$ ipython --no-banner

In [1]: import numpy as np

In [2]: np.set_printoptions(precision=2, suppress=True, linewidth=100)

In [3]: feats = np.load("arr.npy")

In [4]: print(feats)
[[ 0.76  0.22  0.36  0.09]
 [ 0.22  0.8  -0.32 -0.08]
 [ 0.36 -0.32  0.47 -0.13]
 [ 0.09 -0.08 -0.13  0.97]]

In [5]: U, sigma, vt = np.linalg.svd(feats)

In [6]: V = vt[:(sigma > 1e-8).sum()]

In [7]: rng = np.random.default_rng(60791)

In [8]: vec = feats[0] + 3 * feats[3] + rng.integers(2) * np.eye(4)[1]

In [9]: print(vec)
[ 1.02 -0.02 -0.03  2.99]

In [10]: print(V.T @ V)
[[ 0.76  0.22  0.36  0.09]
 [ 0.22  0.8  -0.32 -0.08]
 [ 0.36 -0.32  0.47 -0.13]
 [ 0.09 -0.08 -0.13  0.97]]

In [11]: print(np.linalg.matrix_rank(np.vstack([feats, vec])))
3

In [12]: print(np.allclose(V.T @ V @ vec, vec))
True

In [13]: vec = np.array([1, 1, 0, 2])

In [14]: print(np.linalg.eigvalsh(2 * feats - np.eye(4)))
[-1.  1.  1.  1.]

In [15]: print(np.round(np.trace(feats), 2))
3.0

In [16]: print(feats @ vec)
[ 1.15  0.86 -0.22  1.94]

In [17]: print(np.round((vec - feats @ vec) @ (feats @ vec), 2))
-0.0

In [18]: gram = feats.T @ feats

In [19]: print(np.round(np.linalg.svd(feats, compute_uv=False) ** 2, 2) + 0)
[1. 1. 1. 0.]

In [20]: print(np.diag(gram))
[0.76 0.8  0.47 0.97]

In [21]: print(np.linalg.matrix_rank(gram))
3

In [22]: print(round(np.trace(gram), 2), np.round((feats ** 2).sum(), 2))
3.0 3.0

In [23]: print(np.allclose(gram, gram.T))
True

In [24]: print(np.round(np.linalg.eigvals(feats), 2) + 0)
[0. 1. 1. 1.]

In [25]: print(round(np.linalg.eigvals(feats).sum().real, 2))
3.0

In [26]: print(np.round(np.linalg.det(feats.T), 2))
-0.0

In [27]: print(np.round(np.linalg.det(2 * feats), 2), round(np.linalg.det(feats), 2))
-0.0 -0.0

In [28]: print(np.kron(np.eye(2, dtype=int), feats))
[[ 0.76  0.22  0.36  0.09  0.    0.    0.    0.  ]
 [ 0.22  0.8  -0.32 -0.08  0.    0.   -0.   -0.  ]
 [ 0.36 -0.32  0.47 -0.13  0.   -0.    0.   -0.  ]
 [ 0.09 -0.08 -0.13  0.97  0.   -0.   -0.    0.  ]
 [ 0.    0.    0.    0.    0.76  0.22  0.36  0.09]
 [ 0.    0.   -0.   -0.    0.22  0.8  -0.32 -0.08]
 [ 0.   -0.    0.   -0.    0.36 -0.32  0.47 -0.13]
 [ 0.   -0.   -0.    0.    0.09 -0.08 -0.13  0.97]]

In [29]: print(np.round(np.poly(feats), 2) + 0)
[ 1. -3.  3. -1.  0.]

In [30]: K = np.loadtxt("run2.csv", delimiter=",")

In [31]: print(K)
[[6. 3. 0. 4.]
 [9. 3. 2. 5.]
 [3. 7. 7. 7.]
 [7. 0. 5. 1.]]

In [32]: t = np.radians(30)

In [33]: R = np.eye(4)

In [34]: R[0, 0] = R[2, 2] = np.cos(t)

In [35]: R[0, 2], R[2, 0] = -np.sin(t), np.sin(t)

In [36]: print(R)
[[ 0.87  0.   -0.5   0.  ]
 [ 0.    1.    0.    0.  ]
 [ 0.5   0.    0.87  0.  ]
 [ 0.    0.    0.    1.  ]]

In [37]: out = K @ R.T

In [38]: print(np.allclose(K @ K.T, out @ out.T))
True

In [39]: print(round(np.linalg.det(R), 2), np.round(np.trace(R), 2))
1.0 3.73

In [40]: print(round(np.linalg.norm(K, 2) / np.linalg.norm(K), 2))
0.9

In [41]: print(np.abs(np.linalg.svd(K)[2][-1]))
[0.15 0.69 0.06 0.7 ]

In [42]: print(np.argsort(-np.linalg.norm(K, axis=0).round(6), kind="stable")[:3])
[0 3 2]

In [43]: print(round(np.log10(np.linalg.cond(K))))
2

In [44]: J = np.load("out6.npy")

In [45]: print(J)
[[ 0 -5  0  0  0]
 [ 1  0  0  2  0]
 [ 0  0  0  0  0]
 [-5  3  0 -2  5]]

In [46]: def softmax(z):
    ...:     e = np.exp(z - z.max(axis=-1, keepdims=True))
    ...:     return e / e.sum(axis=-1, keepdims=True)
    ...: 

In [47]: print(softmax(10 * J[2]))
[0.2 0.2 0.2 0.2 0.2]

In [48]: print(softmax(J[2]))
[0.2 0.2 0.2 0.2 0.2]

In [49]: S = J @ J.T / np.sqrt(5)

In [50]: print(softmax(S).round(6).argmax(axis=1))
[0 1 0 3]

In [51]: print(np.argsort(-np.linalg.norm(J, axis=0).round(6), kind="stable")[:3])
[1 0 4]

In [52]: print(np.linalg.matrix_rank(J, rtol=0.1))
3

In [53]: print([round(float(x), 2) for x in np.linalg.svd(J, compute_uv=False)[:3]])
[8.33, 4.51, 1.83]

In [54]: W1 = np.array([[-3, 3, -1, -2, 2],
    ...:     [-2, -3, 0, -1, -2],
    ...:     [-2, -2, 0, 2, -3],
    ...:     [-2, -3, -3, 2, -2],
    ...:     [1, -2, -2, 3, -2]])

In [55]: coef = np.array([0, -3, 3, -1, -3])

In [56]: H = np.maximum(J @ W1 + coef, 0)

In [57]: print((H > 0).astype(int))
[[1 1 1 1 1]
 [0 0 0 1 0]
 [0 0 1 0 0]
 [1 0 1 1 0]]

In [58]: print((H > 0).mean(axis=0))
[0.5  0.25 0.75 0.75 0.25]

In [59]: print(np.linalg.matrix_rank(H))
4

In [60]: basis = np.array([[1, 0, 1], [3, 3, 1], [1, 1, 2], [0, 1, 0], [1, 3, 1]])

In [61]: print(H @ basis)
[[56 64 35]
 [ 0  1  0]
 [ 3  3  6]
 [22 21 26]]

In [62]: print((H @ basis).round(6).argmax(axis=1))
[1 1 2 2]

In [63]: print(np.allclose(J[:-1].T @ np.linalg.lstsq(J[:-1].T, J[-1])[0], J[-1]))
False

In [64]: print(np.linalg.lstsq(J[:-1].T, J[-1])[2])
2

In [65]: print(round(np.trace(np.linalg.pinv(J) @ J), 2))
3.0

In [66]: np.linalg.inv(J)
LinAlgError: Last 2 dimensions of the array must be square


In [67]: print(np.round(J @ np.linalg.pinv(J) @ J, 2) + 0)
[[ 0. -5.  0.  0.  0.]
 [ 1.  0.  0.  2.  0.]
 [ 0.  0.  0.  0.  0.]
 [-5.  3.  0. -2.  5.]]

In [68]: arr = np.loadtxt("mat.csv", delimiter=",")

In [69]: print(arr)
[[ 0.3   0.   -0.5  -0.5  -2.1   0.5  -0.1   0.2   6.3  -0.2 ]
 [-0.8   0.4  -0.9   0.1  -0.1  -1.    0.   -1.4   0.33 -0.6 ]
 [ 0.5   1.    0.1   0.4   1.   -0.6  -1.9   1.   -2.99 -0.1 ]
 [-1.1  -0.6   0.8  -1.3  -0.3  -1.5   1.3   1.2   0.87  0.3 ]
 [ 0.8  -1.5   0.8   0.8  -1.3  -1.8  -1.    0.5   3.89  1.  ]
 [ 0.3   0.6   1.    0.3  -0.5  -0.2   1.8  -1.7   1.5  -0.1 ]
 [ 0.2   0.7  -2.   -0.5   0.1  -1.3  -0.4  -1.6  -0.32 -0.8 ]
 [-0.5  -0.1   0.6   0.3   0.8  -0.8  -1.4  -0.4  -2.38 -0.4 ]
 [ 0.4   0.1  -0.1   0.7   0.1   0.4  -0.5   1.8  -0.27  0.1 ]
 [ 0.4   2.2  -0.4  -2.5  -0.8   0.4   0.   -0.2   2.42  0.3 ]
 [ 1.2   0.3   0.3  -0.7  -0.4  -0.1  -1.3  -0.5   1.2  -0.8 ]
 [-0.3   0.1   1.3   2.5  -1.1  -0.4  -0.3   0.1   3.31  0.  ]
 [ 0.2  -0.2   0.2   0.3   0.9  -1.3   1.    1.4  -2.71  1.7 ]
 [ 0.9  -0.4  -0.4  -0.3   0.4  -0.9   1.9  -0.5  -1.22 -1.5 ]
 [-1.5  -0.2  -0.1   1.4   0.4   0.1   0.2  -0.4  -1.21  0.4 ]
 [-1.4  -2.1   2.8  -1.6  -0.1  -0.1   1.7  -0.6   0.29  0.1 ]
 [ 0.7  -0.8  -2.1   0.7   1.2   0.3   0.3  -0.2  -3.57  0.3 ]
 [ 0.2   1.2  -0.4   0.4  -1.    0.9  -1.2   0.    3.    0.9 ]
 [-1.   -0.7   0.3  -1.    0.6  -0.4   0.6   2.7  -1.81 -0.2 ]]

In [70]: U, sigma, vt = np.linalg.svd(arr)

In [71]: print(np.argmax(sigma[:-1] / (sigma[1:] + 1e-6)) + 1)
9

In [72]: out = U[:, :9] @ np.diag(sigma[:9]) @ vt[:9]

In [73]: print(np.linalg.matrix_rank(out))
9

In [74]: out = np.c_[arr[:, :3] @ np.array([[-2, 3, 1], [1, 2, -2], [1, 2, -3]]), np.array([0, 1, -1, -2, 0, -2, 1, 2, 1, 0, 1, 2, 1, -2, -1, -1, 2, -1, 2])]

In [75]: print(out.round(2) + 0)
[[-1.1 -0.1  1.8  0. ]
 [ 1.1 -3.4  1.1  1. ]
 [ 0.1  3.7 -1.8 -1. ]
 [ 2.4 -2.9 -2.3 -2. ]
 [-2.3  1.   1.4  0. ]
 [ 1.   4.1 -3.9 -2. ]
 [-1.7 -2.   4.8  1. ]
 [ 1.5 -0.5 -2.1  2. ]
 [-0.8  1.2  0.5  1. ]
 [ 1.   4.8 -2.8  0. ]
 [-1.8  4.8 -0.3  1. ]
 [ 2.   1.9 -4.4  2. ]
 [-0.4  0.6  0.   1. ]
 [-2.6  1.1  2.9 -2. ]
 [ 2.7 -5.1 -0.8 -1. ]
 [ 3.5 -2.8 -5.6 -1. ]
 [-4.3 -3.7  8.6  2. ]
 [ 0.4  2.2 -1.  -1. ]
 [ 1.6 -3.8 -0.5  2. ]]

In [76]: print(np.linalg.matrix_rank(np.c_[arr, out]))
11

In [77]: print(np.linalg.norm(np.linalg.qr(arr)[0].T @ out, axis=0) ** 2 / ((out ** 2).sum(axis=0) + 1e-12))
[1.   1.   1.   0.51]

In [78]: print(np.linalg.matrix_rank(out))
4

In [79]: out = arr / np.linalg.norm(arr, axis=1, keepdims=True)

In [80]: gram = out @ out.T

In [81]: print(round(np.degrees(np.arccos(np.clip(gram[1, 2], -1, 1))), 2))
101.91

In [82]: print(gram[1].round(2) + 0)
[ 0.12  1.   -0.21 -0.04  0.    0.32  0.81  0.08 -0.68  0.13  0.09  0.08 -0.34  0.21  0.2  -0.14
 -0.04  0.04 -0.45]

In [83]: data = np.load("layer0.npy")

In [84]: print(data)
[[1 0 0 0 0 0]
 [2 1 0 0 0 0]
 [1 0 1 0 0 0]
 [2 0 2 1 0 0]
 [0 2 2 1 1 0]
 [2 1 1 1 1 1]]

In [85]: print([int(np.linalg.matrix_rank(np.linalg.matrix_power(data, p))) for p in range(1, 7)])
[6, 6, 6, 6, 6, 6]

In [86]: print(data @ data)
[[1 0 0 0 0 0]
 [4 1 0 0 0 0]
 [2 0 1 0 0 0]
 [6 0 4 1 0 0]
 [8 4 6 2 1 0]
 [9 4 6 3 2 1]]

In [87]: print(np.linalg.matrix_rank(data - data[0, 0] * np.eye(6)))
4

In [88]: M = np.loadtxt("x.csv", delimiter=",")

In [89]: print(M)
[[-1.    1.6   0.    0.2  -0.9  -1.5  -0.4   0.  ]
 [-0.1  -1.    0.    0.5  -0.5  -1.1  -1.7  -1.  ]
 [ 1.2   0.3  -0.1   1.5  -1.2   0.3  -1.5   1.2 ]
 [-0.8   0.7   1.   -0.2   0.3   1.    0.    0.4 ]
 [ 1.9  -1.4  -1.8   0.2   0.7   0.8   0.5   0.  ]
 [ 1.5   0.   -1.2  -1.    2.1   0.1  -1.8  -0.8 ]
 [ 2.3  -0.8   0.8  -1.    0.1   0.5   0.8   0.6 ]
 [ 0.1  -1.8  -2.   -2.   -1.1  -0.6   0.6   0.1 ]
 [-0.7  -1.3   1.    2.1   1.    0.8  -0.7  -0.3 ]
 [-0.28 -1.19  0.69  2.24  0.85  0.73 -0.93  0.24]]

In [90]: hat = M @ np.linalg.solve(M.T @ M, M.T)

In [91]: print(np.round(np.linalg.eigvalsh(hat), 2) + 0)
[0. 0. 1. 1. 1. 1. 1. 1. 1. 1.]

In [92]: print(np.round(np.trace(hat), 2))
8.0

In [93]: print(np.diag(hat))
[0.67 0.89 0.96 0.63 0.78 0.99 0.96 0.98 0.47 0.68]

In [94]: out = np.c_[M[:, :3] @ np.array([[1, 0, 2], [-1, 1, -2], [0, -2, -2]]), np.array([1, -2, -2, -2, -2, 2, 3, 1, 3, 2])]

In [95]: print(out)
[[-2.6   1.6  -5.2   1.  ]
 [ 0.9  -1.    1.8  -2.  ]
 [ 0.9   0.5   2.   -2.  ]
 [-1.5  -1.3  -5.   -2.  ]
 [ 3.3   2.2  10.2  -2.  ]
 [ 1.5   2.4   5.4   2.  ]
 [ 3.1  -2.4   4.6   3.  ]
 [ 1.9   2.2   7.8   1.  ]
 [ 0.6  -3.3  -0.8   3.  ]
 [ 0.91 -2.57  0.44  2.  ]]

In [96]: print(np.linalg.norm(np.linalg.qr(M)[0].T @ out, axis=0) ** 2 / ((out ** 2).sum(axis=0) + 1e-12))
[1.   1.   1.   0.86]

In [97]: print(np.round(np.linalg.lstsq(M, out[:, 0])[0], 2) + 0)
[ 1. -1.  0.  0.  0.  0.  0.  0.]

In [98]: print(np.linalg.matrix_rank(np.c_[M, out]))
9

In [99]: print(np.linalg.matrix_rank(out))
4

In [100]: print(np.round(np.linalg.norm(out - M @ np.linalg.lstsq(M, out)[0], axis=0), 2) + 0)
[0.   0.   0.   2.48]

In [101]: X = np.load("case17.npy")

In [102]: print(X)
[[ 0  0  0  0  0  0  0  0]
 [ 0  2  0  0  0  1  0  0]
 [ 0  0  3 -3  0  0  2  0]
 [ 0  0  2 -1  0  0 -2  0]
 [ 0  0  0  0 -1  0  0 -2]
 [ 0  1  0  0  0 -3  0  0]
 [ 0  0  3  0  0  0  3  0]
 [ 3  0  0  0 -3  0  0  0]]

In [103]: rank = np.linalg.matrix_rank(X)

In [104]: print(rank)
7

In [105]: ns = np.linalg.svd(X)[2][rank:].T

In [106]: print(ns.shape)
(8, 1)

In [107]: print(ns @ ns.T)
[[ 0.44  0.    0.    0.    0.44  0.    0.   -0.22]
 [ 0.    0.    0.    0.    0.    0.    0.    0.  ]
 [ 0.    0.    0.    0.    0.    0.    0.    0.  ]
 [ 0.    0.    0.    0.    0.    0.    0.    0.  ]
 [ 0.44  0.    0.    0.    0.44  0.    0.   -0.22]
 [ 0.    0.    0.    0.    0.    0.    0.    0.  ]
 [ 0.    0.    0.    0.    0.    0.    0.    0.  ]
 [-0.22  0.    0.    0.   -0.22  0.    0.    0.11]]

In [108]: print(ns[:, 0] / ns[np.abs(ns[:, 0]).round(6).argmax(), 0])
[ 1.   0.   0.   0.   1.   0.   0.  -0.5]

In [109]: print([int(np.linalg.matrix_rank(X[:, :j + 1])) for j in range(8)])
[1, 2, 3, 4, 5, 6, 7, 7]
